% python3 -q
>>> import numpy as np
>>> from numpy import linalg as LA
>>> np.set_printoptions(precision=3, suppress=True, linewidth=140, sign=" ")
>>> A = np.loadtxt("test10.csv", delimiter=",")
>>> A
array([[-28.046,  17.925,  -9.222,   1.474],
       [-26.576,  17.943,  -9.802,   3.102],
       [-28.266,  18.897, -10.379,   1.285],
       [ -8.536, -30.375,  28.714,   7.177],
       [-27.704,  19.631, -10.502,   3.454],
       [-27.248,  18.918,  -8.403,   2.07 ],
       [ -8.463, -30.012,  29.599,   7.183],
       [-26.788,  18.806,  -9.998,   0.211],
       [-29.394,  16.652, -10.096,   0.708],
       [ -7.271, -28.07 ,  28.709,   4.132],
       [-28.23 ,  18.619,  -8.485,   1.945],
       [ -8.424, -30.153,  28.516,   5.344],
       [ -8.401, -30.796,  28.829,   4.717],
       [-27.663,  17.003,  -9.351,   2.236],
       [ -8.05 , -30.773,  27.834,   5.913],
       [-27.952,  18.574,  -9.819,   1.272],
       [-27.35 ,  16.775,  -9.768,   3.33 ],
       [-28.412,  17.625,  -9.087,   0.562],
       [-27.354,  19.55 ,  -8.882,   2.869],
       [ -6.247, -31.781,  29.143,   4.539],
       [ -6.803, -30.449,  27.142,   6.148],
       [ -8.774, -30.428,  28.119,   7.079],
       [-27.241,  18.007, -10.92 ,   1.635],
       [ -8.796, -29.216,  29.314,   5.229],
       [-26.709,  20.068,  -8.256,   1.426],
       [-28.407,  20.616, -12.035,   0.065],
       [-29.044,  18.465, -10.855,   3.579],
       [ -9.193, -31.925,  27.734,   5.983],
       [ -9.727, -31.361,  28.785,   7.072],
       [ -7.897, -29.315,  29.187,   4.193],
       [-28.188,  18.   , -10.389,   2.415],
       [ -8.326, -29.298,  28.739,   6.75 ],
       [-25.97 ,  17.031, -11.714,   3.401]])
>>> LA.cond(A) > 100
np.False_
>>> round(np.log10(LA.cond(A)))
2
>>> np.abs(LA.svd(A)[2][-1])
array([ 0.222,  0.549,  0.519,  0.616])
>>> np.argsort(-LA.norm(A, axis=0).round(6), kind="stable")[:3]
array([ 1,  0,  2])
